$ ipython --no-banner

In [1]: import numpy as np

In [2]: np.set_printoptions(suppress=True, linewidth=200)

In [3]: M = np.load("arr.npy")

In [4]: M
Out[4]: 
array([[-10.,  -1.,  -7.,   4.],
       [ 16.,   4.,  10.,  -4.],
       [ 10.,   1.,   7.,  -4.],
       [-10.,  -1.,  -7.,   4.]])

In [5]: np.kron(np.eye(2, dtype=int), M)
Out[5]: 
array([[-10.,  -1.,  -7.,   4.,  -0.,  -0.,  -0.,   0.],
       [ 16.,   4.,  10.,  -4.,   0.,   0.,   0.,  -0.],
       [ 10.,   1.,   7.,  -4.,   0.,   0.,   0.,  -0.],
       [-10.,  -1.,  -7.,   4.,  -0.,  -0.,  -0.,   0.],
       [ -0.,  -0.,  -0.,   0., -10.,  -1.,  -7.,   4.],
       [  0.,   0.,   0.,  -0.,  16.,   4.,  10.,  -4.],
       [  0.,   0.,   0.,  -0.,  10.,   1.,   7.,  -4.],
       [ -0.,  -0.,  -0.,   0., -10.,  -1.,  -7.,   4.]])

In [6]: np.round(np.poly(M), 3) + 0
Out[6]: array([ 1., -5.,  6.,  0.,  0.])

In [7]: np.round(np.linalg.det(M.T), 3)
Out[7]: np.float64(0.0)

In [8]: rng = np.random.default_rng(8620)

In [9]: labels = rng.permutation(4)

In [10]: labels
Out[10]: array([0, 3, 1, 2])

In [11]: A2 = M[labels][:, labels]

In [12]: np.round(np.linalg.det(A2), 3), round(float(np.linalg.det(M[labels])), 3)
Out[12]: (np.float64(0.0), 0.0)

In [13]: np.trace(A2)
Out[13]: np.float64(5.0)

In [14]: np.diag(A2)
Out[14]: array([-10.,   4.,   4.,   7.])

In [15]: np.round(np.sort(np.abs(np.linalg.eigvals(A2))), 3) + 0
Out[15]: array([0., 0., 2., 3.])

In [16]: A2
Out[16]: 
array([[-10.,   4.,  -1.,  -7.],
       [-10.,   4.,  -1.,  -7.],
       [ 16.,  -4.,   4.,  10.],
       [ 10.,  -4.,   1.,   7.]])

In [17]: np.allclose(A2, M)
Out[17]: False

In [18]: rk = np.linalg.matrix_rank(M)

In [19]: rk
Out[19]: np.int64(2)

In [20]: ns = np.linalg.svd(M)[2][rk:].T

In [21]: np.linalg.matrix_rank(M.T @ M), np.linalg.matrix_rank(M @ M.T)
Out[21]: (np.int64(2), np.int64(2))

In [22]: np.allclose(M @ ns, 0)
Out[22]: True

In [23]: np.round(ns @ ns.T, 3)
Out[23]: 
array([[ 0.321, -0.264, -0.377,  0.075],
       [-0.264,  0.453,  0.075, -0.415],
       [-0.377,  0.075,  0.679,  0.264],
       [ 0.075, -0.415,  0.264,  0.547]])

In [24]: np.linalg.lstsq(M[:-1].T, M[-1])[2]
Out[24]: np.int32(2)

In [25]: np.round(np.trace(np.linalg.pinv(M) @ M), 3)
Out[25]: np.float64(2.0)

In [26]: np.abs(np.diag(np.linalg.qr(M)[1])) > 1e-9
Out[26]: array([ True,  True, False, False])

In [27]: np.round(M @ np.linalg.pinv(M) @ M, 3)
Out[27]: 
array([[-10.,  -1.,  -7.,   4.],
       [ 16.,   4.,  10.,  -4.],
       [ 10.,   1.,   7.,  -4.],
       [-10.,  -1.,  -7.,   4.]])

In [28]: C2 = M.T @ M

In [29]: C2
Out[29]: 
array([[ 556.,   94.,  370., -184.],
       [  94.,   19.,   61.,  -28.],
       [ 370.,   61.,  247., -124.],
       [-184.,  -28., -124.,   64.]])

In [30]: np.trace(C2), (M ** 2).sum()
Out[30]: (np.float64(886.0), np.float64(886.0))

In [31]: (M @ M.T).shape
Out[31]: (4, 4)

In [32]: np.diag(C2)
Out[32]: array([556.,  19., 247.,  64.])

In [33]: np.linalg.matrix_rank(C2)
Out[33]: np.int64(2)

In [34]: K = np.load("layer2.npy")

In [35]: K
Out[35]: 
array([[ 2, -5, -5,  0, -5,  0],
       [ 0, -1,  2,  2, -5,  3],
       [ 0,  0,  3, -3,  2,  4],
       [ 0,  0,  0, -2,  4,  1],
       [ 0,  0,  0,  0,  5, -5],
       [ 0,  0,  0,  0,  0, -3]])

In [36]: x0 = np.array([-1, 0, -3, 2, -3, -1])

In [37]: y = K @ x0

In [38]: y
Out[38]: array([ 28,  10, -25, -17, -10,   3])

In [39]: np.round(np.linalg.solve(K, y), 3)
Out[39]: array([-1., -0., -3.,  2., -3., -1.])

In [40]: np.round(np.linalg.solve(K, K[:, 0]), 3)
Out[40]: array([ 1., -0.,  0., -0.,  0., -0.])

In [41]: np.round(np.linalg.solve(K.T, K[1]), 3)
Out[41]: array([-0.,  1.,  0.,  0.,  0., -0.])

In [42]: A2 = np.array([[-3, 2], [-2, 0], [-9, -7], [5, -4], [-6, 6], [0, -6]])

In [43]: np.linalg.matrix_rank(np.vstack([K, A2.T]))
Out[43]: np.int64(6)

In [44]: np.einsum("ij->j", K)
Out[44]: array([ 2, -6,  0, -3,  1,  0])

In [45]: np.linalg.matrix_rank(K @ A2)
Out[45]: np.int64(2)

In [46]: np.vstack([K, A2.T]).shape
Out[46]: (8, 6)

In [47]: K @ A2
Out[47]: 
array([[ 79,   9],
       [ 24, -70],
       [-54, -21],
       [-34,  26],
       [-30,  60],
       [  0,  18]])

In [48]: feats = np.loadtxt("x.csv", delimiter=",")

In [49]: feats
Out[49]: 
array([[1.   , 0.7  , 0.49 , 0.343, 0.24 , 0.168, 0.118, 0.082],
       [0.7  , 1.   , 0.7  , 0.49 , 0.343, 0.24 , 0.168, 0.118],
       [0.49 , 0.7  , 1.   , 0.7  , 0.49 , 0.343, 0.24 , 0.168],
       [0.343, 0.49 , 0.7  , 1.   , 0.7  , 0.49 , 0.343, 0.24 ],
       [0.24 , 0.343, 0.49 , 0.7  , 1.   , 0.7  , 0.49 , 0.343],
       [0.168, 0.24 , 0.343, 0.49 , 0.7  , 1.   , 0.7  , 0.49 ],
       [0.118, 0.168, 0.24 , 0.343, 0.49 , 0.7  , 1.   , 0.7  ],
       [0.082, 0.118, 0.168, 0.24 , 0.343, 0.49 , 0.7  , 1.   ]])

In [50]: feats.reshape(2, -1)
Out[50]: 
array([[1.   , 0.7  , 0.49 , 0.343, 0.24 , 0.168, 0.118, 0.082, 0.7  , 1.   , 0.7  , 0.49 , 0.343, 0.24 , 0.168, 0.118, 0.49 , 0.7  , 1.   , 0.7  , 0.49 , 0.343, 0.24 , 0.168, 0.343, 0.49 , 0.7  ,
        1.   , 0.7  , 0.49 , 0.343, 0.24 ],
       [0.24 , 0.343, 0.49 , 0.7  , 1.   , 0.7  , 0.49 , 0.343, 0.168, 0.24 , 0.343, 0.49 , 0.7  , 1.   , 0.7  , 0.49 , 0.118, 0.168, 0.24 , 0.343, 0.49 , 0.7  , 1.   , 0.7  , 0.082, 0.118, 0.168,
        0.24 , 0.343, 0.49 , 0.7  , 1.   ]])

In [51]: feats.reshape(-1, 2)
Out[51]: 
array([[1.   , 0.7  ],
       [0.49 , 0.343],
       [0.24 , 0.168],
       [0.118, 0.082],
       [0.7  , 1.   ],
       [0.7  , 0.49 ],
       [0.343, 0.24 ],
       [0.168, 0.118],
       [0.49 , 0.7  ],
       [1.   , 0.7  ],
       [0.49 , 0.343],
       [0.24 , 0.168],
       [0.343, 0.49 ],
       [0.7  , 1.   ],
       [0.7  , 0.49 ],
       [0.343, 0.24 ],
       [0.24 , 0.343],
       [0.49 , 0.7  ],
       [1.   , 0.7  ],
       [0.49 , 0.343],
       [0.168, 0.24 ],
       [0.343, 0.49 ],
       [0.7  , 1.   ],
       [0.7  , 0.49 ],
       [0.118, 0.168],
       [0.24 , 0.343],
       [0.49 , 0.7  ],
       [1.   , 0.7  ],
       [0.082, 0.118],
       [0.168, 0.24 ],
       [0.343, 0.49 ],
       [0.7  , 1.   ]])

In [52]: blk = feats.reshape(8, 2, -1)

In [53]: np.round(blk.sum(axis=1), 3)
Out[53]: 
array([[1.24 , 0.868, 0.608, 0.425],
       [1.043, 1.24 , 0.868, 0.608],
       [0.98 , 1.043, 1.24 , 0.868],
       [1.043, 0.98 , 1.043, 1.24 ],
       [1.24 , 1.043, 0.98 , 1.043],
       [0.868, 1.24 , 1.043, 0.98 ],
       [0.608, 0.868, 1.24 , 1.043],
       [0.425, 0.608, 0.868, 1.24 ]])

In [54]: blk[:, 0]
Out[54]: 
array([[1.   , 0.7  , 0.49 , 0.343],
       [0.7  , 1.   , 0.7  , 0.49 ],
       [0.49 , 0.7  , 1.   , 0.7  ],
       [0.343, 0.49 , 0.7  , 1.   ],
       [0.24 , 0.343, 0.49 , 0.7  ],
       [0.168, 0.24 , 0.343, 0.49 ],
       [0.118, 0.168, 0.24 , 0.343],
       [0.082, 0.118, 0.168, 0.24 ]])

In [55]: np.einsum("ihd,jhd->hij", blk, blk).shape
Out[55]: (2, 8, 8)

In [56]: blk.transpose(1, 0, 2)
Out[56]: 
array([[[1.   , 0.7  , 0.49 , 0.343],
        [0.7  , 1.   , 0.7  , 0.49 ],
        [0.49 , 0.7  , 1.   , 0.7  ],
        [0.343, 0.49 , 0.7  , 1.   ],
        [0.24 , 0.343, 0.49 , 0.7  ],
        [0.168, 0.24 , 0.343, 0.49 ],
        [0.118, 0.168, 0.24 , 0.343],
        [0.082, 0.118, 0.168, 0.24 ]],

       [[0.24 , 0.168, 0.118, 0.082],
        [0.343, 0.24 , 0.168, 0.118],
        [0.49 , 0.343, 0.24 , 0.168],
        [0.7  , 0.49 , 0.343, 0.24 ],
        [1.   , 0.7  , 0.49 , 0.343],
        [0.7  , 1.   , 0.7  , 0.49 ],
        [0.49 , 0.7  , 1.   , 0.7  ],
        [0.343, 0.49 , 0.7  , 1.   ]]])

In [57]: np.round(np.einsum("ihd,ihd->ih", blk, blk), 3)
Out[57]: 
array([[1.848, 0.106],
       [2.22 , 0.217],
       [2.22 , 0.444],
       [1.848, 0.905],
       [0.905, 1.848],
       [0.444, 2.22 ],
       [0.217, 2.22 ],
       [0.106, 1.848]])
